% python3 -q
>>> import numpy as np
>>> import numpy.linalg as la
>>> np.set_printoptions(precision=2, suppress=True, linewidth=120, legacy="1.25")
>>> W0 = np.load("block6.npy")
>>> W0
array([[-0.52,  0.55,  0.19, -0.62],
       [-0.35, -0.29, -0.86, -0.23],
       [ 0.  ,  0.74, -0.4 ,  0.54],
       [-0.78, -0.24,  0.26,  0.52]])
>>> # columns are unit length and at right angles
>>> O = W0.astype(float).copy()
>>> for j in range(4):
...     O[:, j] -= O[:, :j] @ (O[:, :j].T @ O[:, j])
...     O[:, j] /= la.norm(O[:, j])
... 
>>> O
array([[-0.52,  0.55,  0.19, -0.62],
       [-0.35, -0.29, -0.86, -0.23],
       [ 0.  ,  0.74, -0.4 ,  0.54],
       [-0.78, -0.24,  0.26,  0.52]])
>>> print(np.round(O.T @ O, 2) + 0)
[[1. 0. 0. 0.]
 [0. 1. 0. 0.]
 [0. 0. 1. 0.]
 [0. 0. 0. 1.]]
>>> np.kron(np.eye(2, dtype=int), W0)
array([[-0.52,  0.55,  0.19, -0.62, -0.  ,  0.  ,  0.  , -0.  ],
       [-0.35, -0.29, -0.86, -0.23, -0.  , -0.  , -0.  , -0.  ],
       [ 0.  ,  0.74, -0.4 ,  0.54,  0.  ,  0.  , -0.  ,  0.  ],
       [-0.78, -0.24,  0.26,  0.52, -0.  , -0.  ,  0.  ,  0.  ],
       [-0.  ,  0.  ,  0.  , -0.  , -0.52,  0.55,  0.19, -0.62],
       [-0.  , -0.  , -0.  , -0.  , -0.35, -0.29, -0.86, -0.23],
       [ 0.  ,  0.  , -0.  ,  0.  ,  0.  ,  0.74, -0.4 ,  0.54],
       [-0.  , -0.  ,  0.  ,  0.  , -0.78, -0.24,  0.26,  0.52]])
>>> print(round(la.det(W0[::-1]), 2))
-1.0
>>> la.eigvals(W0)
array([ 1.  +0.j  , -1.  +0.j  , -0.34+0.94j, -0.34-0.94j])
>>> round(float(la.det(2 * W0)), 2), np.round(la.det(W0), 2)
(-16.0, -1.0)
>>> np.round(np.einsum("ii->", W0), 2)
-0.69
>>> print(np.round(la.eigvals(W0).sum().real, 2))
-0.69
>>> data = np.load("a.npy")
>>> data
array([[4, 1, 1, 1, 0],
       [1, 4, 2, 0, 2],
       [1, 2, 0, 2, 3],
       [1, 0, 2, 2, 1],
       [0, 2, 3, 1, 0]])
>>> u, r1 = data[3], data[2]
>>> u @ u
10
>>> u @ r1
8
>>> p = (u @ r1) / (u @ u) * u
>>> print(np.outer(u, r1))
[[1 2 0 2 3]
 [0 0 0 0 0]
 [2 4 0 4 6]
 [2 4 0 4 6]
 [1 2 0 2 3]]
>>> print(la.matrix_rank(np.outer(u, r1)))
1
>>> round((r1 - p) @ u, 2)
-0.0
>>> O = data.astype(float).copy()
>>> for j in range(5):
...     O[:, j] -= O[:, :j] @ (O[:, :j].T @ O[:, j])
...     O[:, j] /= la.norm(O[:, j])
... 
>>> np.round(O.T @ O, 2) + 0
array([[1., 0., 0., 0., 0.],
       [0., 1., 0., 0., 0.],
       [0., 0., 1., 0., 0.],
       [0., 0., 0., 1., 0.],
       [0., 0., 0., 0., 1.]])
>>> O, V = la.qr(data[:, :3])[0], la.qr(data[:, 3:])[0]
>>> sv = la.svd(O.T @ V, compute_uv=False)
>>> np.degrees(np.arccos(sv.clip(0, 1)))
array([20.3 , 46.72])
>>> (sv > 0.9).sum()
1
>>> la.pinv(W0)
array([[-0.52, -0.35,  0.  , -0.78],
       [ 0.55, -0.29,  0.74, -0.24],
       [ 0.19, -0.86, -0.4 ,  0.26],
       [-0.62, -0.23,  0.54,  0.52]])
>>> np.round(W0.T @ W0, 2) + 0
array([[1., 0., 0., 0.],
       [0., 1., 0., 0.],
       [0., 0., 1., 0.],
       [0., 0., 0., 1.]])
>>> np.round(W0 @ W0.T, 2) + 0
array([[1., 0., 0., 0.],
       [0., 1., 0., 0.],
       [0., 0., 1., 0.],
       [0., 0., 0., 1.]])
>>> rng = np.random.default_rng(179)
>>> F = np.eye(4, dtype=int)[rng.permutation(4)] * np.array([1, -1, 1, -1])
>>> F
array([[ 0, -1,  0,  0],
       [ 0,  0,  0, -1],
       [ 1,  0,  0,  0],
       [ 0,  0,  1,  0]])
>>> # orthonormal columns
>>> np.round(la.norm(F[1] - F[2]), 2)
1.41
>>> np.round(la.norm(F, 1), 2), np.round(la.norm(F, np.inf), 2)
(1.0, 1.0)
>>> np.round(la.norm(F) ** 2 / la.norm(F, 2) ** 2, 2)
4.0
>>> np.round(la.norm(F, "nuc"), 2)
4.0
>>> print(la.norm(F, axis=1).argmax())
0
>>> B = la.inv(F)
>>> la.det(F) * B
array([[-0., -0., -1., -0.],
       [ 1.,  0.,  0.,  0.],
       [-0., -0., -0., -1.],
       [ 0.,  1.,  0.,  0.]])
>>> (np.abs(B) > 1e-9).astype(int)
array([[0, 0, 1, 0],
       [1, 0, 0, 0],
       [0, 0, 0, 1],
       [0, 1, 0, 0]])
>>> round(la.slogdet(F)[0], 2)
-1.0
>>> O, Rm = la.qr(F)
>>> np.trace(O @ O.T)
4.0
>>> x0 = np.array([-2, 1, 3, -1])
>>> target = W0 @ x0
>>> beta, lr = np.zeros(4), 1 / la.norm(W0, 2) ** 2
>>> for i in range(8):
...     beta -= lr * W0.T @ (W0 @ beta - target)
...     if i % 2 == 0: print(i, round(la.norm(W0 @ beta - target), 2))
... 
0 0.0
2 0.0
4 0.0
6 0.0
>>> beta
array([-2.,  1.,  3., -1.])
>>> B = np.array([[5, 1], [0, 3], [4, 9], [6, 7]])
>>> la.matrix_rank(np.vstack([F, B.T]))
4
>>> E = np.load("m.npy")
>>> E
array([[ 7,  0,  0,  1],
       [ 0,  0,  0,  0],
       [ 0,  0,  0,  0],
       [13,  3,  1,  4],
       [ 9,  5,  3,  1],
       [ 0,  0,  0,  0],
       [ 2,  1,  0,  5],
       [ 0,  0,  0,  0],
       [ 9,  5,  3,  1],
       [ 0,  0,  0,  0],
       [ 2,  1,  0,  5],
       [ 2,  1,  0,  5],
       [ 9,  5,  3,  1],
       [ 0,  0,  0,  0],
       [ 9,  5,  3,  1],
       [ 6,  3,  1,  3],
       [ 0,  0,  0,  0],
       [15,  8,  4,  4],
       [ 0,  0,  0,  0],
       [15,  8,  4,  4],
       [ 7,  0,  0,  1],
       [ 8,  4,  1,  8],
       [11,  6,  3,  6],
       [ 0,  0,  0,  0],
       [15,  8,  4,  4],
       [ 2,  1,  0,  5]])
>>> Xc = E - E.mean(axis=0)
>>> left, sv, Vh = la.svd(Xc, full_matrices=False)
>>> np.round(sv ** 2 / (sv ** 2).sum(), 2) + 0
array([0.87, 0.1 , 0.03, 0.  ])
>>> Vh[0] * np.sign(Vh[0, np.abs(Vh[0]).argmax()])
array([0.85, 0.43, 0.22, 0.2 ])
>>> la.matrix_rank(Xc)
4
>>> (np.sign(left[:, 0]) == np.sign(left[0, 0])).astype(int)
array([1, 1, 1, 0, 0, 1, 1, 1, 0, 1, 1, 1, 0, 1, 0, 0, 1, 0, 1, 0, 1, 0, 0, 1, 0, 1])
>>> C = E[[6, 14]].astype(float)
>>> for _ in range(3):
...     lab = la.norm(E[:, None] - C, axis=-1).argmin(axis=1)
...     C = np.array([E[lab == j].mean(axis=0) for j in range(2)])
... 
>>> print(lab)
[0 0 0 1 1 0 0 0 1 0 0 0 1 0 1 0 0 1 0 1 0 1 1 0 1 0]
>>> C
array([[ 1.75,  0.44,  0.06,  1.56],
       [11.3 ,  5.7 ,  2.9 ,  3.4 ]])
>>> C[1] - C[0]
array([9.55, 5.26, 2.84, 1.84])
>>> B = C / la.norm(C, axis=1, keepdims=True)
>>> gram = B @ B.T
>>> gram[0]
array([1.  , 0.87])
>>> (gram - 2 * np.eye(2)).round(6).argmax(axis=1)
array([1, 0])
>>> np.argwhere(np.triu(np.abs(gram) > 0.95, 1))
array([], shape=(0, 2), dtype=int64)
>>> gram
array([[1.  , 0.87],
       [0.87, 1.  ]])
>>> (np.abs(gram) > 0.9).astype(int)
array([[1, 0],
       [0, 1]])
>>> evals, V = la.eigh(gram)
>>> np.abs(V[:, -1]).round(6).argmax()
0
>>> print(evals.sum(), np.trace(gram))
2.0 2.0
>>> np.unique(evals.round(6) + 0, return_counts=True)[1]
array([1, 1])
>>> (evals > 1e-8).sum(), (evals < -1e-8).sum()
(2, 0)
>>> np.round(V.T @ gram @ V, 2) + 0
array([[0.13, 0.  ],
       [0.  , 1.87]])
>>> V @ np.diag(evals) @ V.T
array([[1.  , 0.87],
       [0.87, 1.  ]])
